% ipython --no-banner

In [1]: import numpy as np

In [2]: import numpy.linalg as la

In [3]: np.set_printoptions(suppress=True, linewidth=140)

In [4]: def rd(a):
   ...:     return np.round(a, 2) + 0
   ...: 

In [5]: mat = np.array([[49.04, 20.28, 18.18, 20.58],
   ...:     [50.16, 19.66, 20.2, 21.08],
   ...:     [50.89, 19.91, 21.23, 19.91],
   ...:     [50.7, 19.55, 19.89, 21.09],
   ...:     [49.92, 19.33, 21.35, 20.82],
   ...:     [48.12, 18.37, 21.61, 20.11],
   ...:     [49.02, 19.65, 23.42, 20.18],
   ...:     [51.36, 18.81, 19.64, 21.61],
   ...:     [47.9, 18.1, 20.39, 18.98],
   ...:     [49.42, 20.41, 17.78, 19.1],
   ...:     [48.31, 19.17, 16.97, 18.34],
   ...:     [49.57, 19.9, 18.85, 19.33],
   ...:     [49.54, 19.67, 18.93, 19.66],
   ...:     [49.31, 20.39, 21.11, 20.76]])

In [6]: print(mat)
[[49.04 20.28 18.18 20.58]
 [50.16 19.66 20.2  21.08]
 [50.89 19.91 21.23 19.91]
 [50.7  19.55 19.89 21.09]
 [49.92 19.33 21.35 20.82]
 [48.12 18.37 21.61 20.11]
 [49.02 19.65 23.42 20.18]
 [51.36 18.81 19.64 21.61]
 [47.9  18.1  20.39 18.98]
 [49.42 20.41 17.78 19.1 ]
 [48.31 19.17 16.97 18.34]
 [49.57 19.9  18.85 19.33]
 [49.54 19.67 18.93 19.66]
 [49.31 20.39 21.11 20.76]]

In [7]: vec = np.array([3, -3, -3, -3])

In [8]: a = np.maximum(mat @ vec, 0)

In [9]: print(np.flatnonzero(a > 1e-9))
[]

In [10]: print(a)
[0. 0. 0. 0. 0. 0. 0. 0. 0. 0. 0. 0. 0. 0.]

In [11]: print(mat.T @ a)
[0. 0. 0. 0.]

In [12]: print(mat.ravel(order="F"))
[49.04 50.16 50.89 50.7  49.92 48.12 49.02 51.36 47.9  49.42 48.31 49.57 49.54 49.31 20.28 19.66 19.91 19.55 19.33 18.37 19.65 18.81 18.1
 20.41 19.17 19.9  19.67 20.39 18.18 20.2  21.23 19.89 21.35 21.61 23.42 19.64 20.39 17.78 16.97 18.85 18.93 21.11 20.58 21.08 19.91 21.09
 20.82 20.11 20.18 21.61 18.98 19.1  18.34 19.33 19.66 20.76]

In [13]: print(mat.reshape(2, -1))
[[49.04 20.28 18.18 20.58 50.16 19.66 20.2  21.08 50.89 19.91 21.23 19.91 50.7  19.55 19.89 21.09 49.92 19.33 21.35 20.82 48.12 18.37
  21.61 20.11 49.02 19.65 23.42 20.18]
 [51.36 18.81 19.64 21.61 47.9  18.1  20.39 18.98 49.42 20.41 17.78 19.1  48.31 19.17 16.97 18.34 49.57 19.9  18.85 19.33 49.54 19.67
  18.93 19.66 49.31 20.39 21.11 20.76]]

In [14]: mat.reshape(14, 5)
ValueError: cannot reshape array of size 56 into shape (14,5)


In [15]: print(mat.reshape(-1, 2))
[[49.04 20.28]
 [18.18 20.58]
 [50.16 19.66]
 [20.2  21.08]
 [50.89 19.91]
 [21.23 19.91]
 [50.7  19.55]
 [19.89 21.09]
 [49.92 19.33]
 [21.35 20.82]
 [48.12 18.37]
 [21.61 20.11]
 [49.02 19.65]
 [23.42 20.18]
 [51.36 18.81]
 [19.64 21.61]
 [47.9  18.1 ]
 [20.39 18.98]
 [49.42 20.41]
 [17.78 19.1 ]
 [48.31 19.17]
 [16.97 18.34]
 [49.57 19.9 ]
 [18.85 19.33]
 [49.54 19.67]
 [18.93 19.66]
 [49.31 20.39]
 [21.11 20.76]]

In [16]: T = mat.reshape(14, 2, -1)

In [17]: print(T.shape)
(14, 2, 2)

In [18]: print(np.swapaxes(T, 1, 2)[4])
[[49.92 21.35]
 [19.33 20.82]]

In [19]: print(T.transpose(1, 0, 2))
[[[49.04 20.28]
  [50.16 19.66]
  [50.89 19.91]
  [50.7  19.55]
  [49.92 19.33]
  [48.12 18.37]
  [49.02 19.65]
  [51.36 18.81]
  [47.9  18.1 ]
  [49.42 20.41]
  [48.31 19.17]
  [49.57 19.9 ]
  [49.54 19.67]
  [49.31 20.39]]

 [[18.18 20.58]
  [20.2  21.08]
  [21.23 19.91]
  [19.89 21.09]
  [21.35 20.82]
  [21.61 20.11]
  [23.42 20.18]
  [19.64 21.61]
  [20.39 18.98]
  [17.78 19.1 ]
  [16.97 18.34]
  [18.85 19.33]
  [18.93 19.66]
  [21.11 20.76]]]
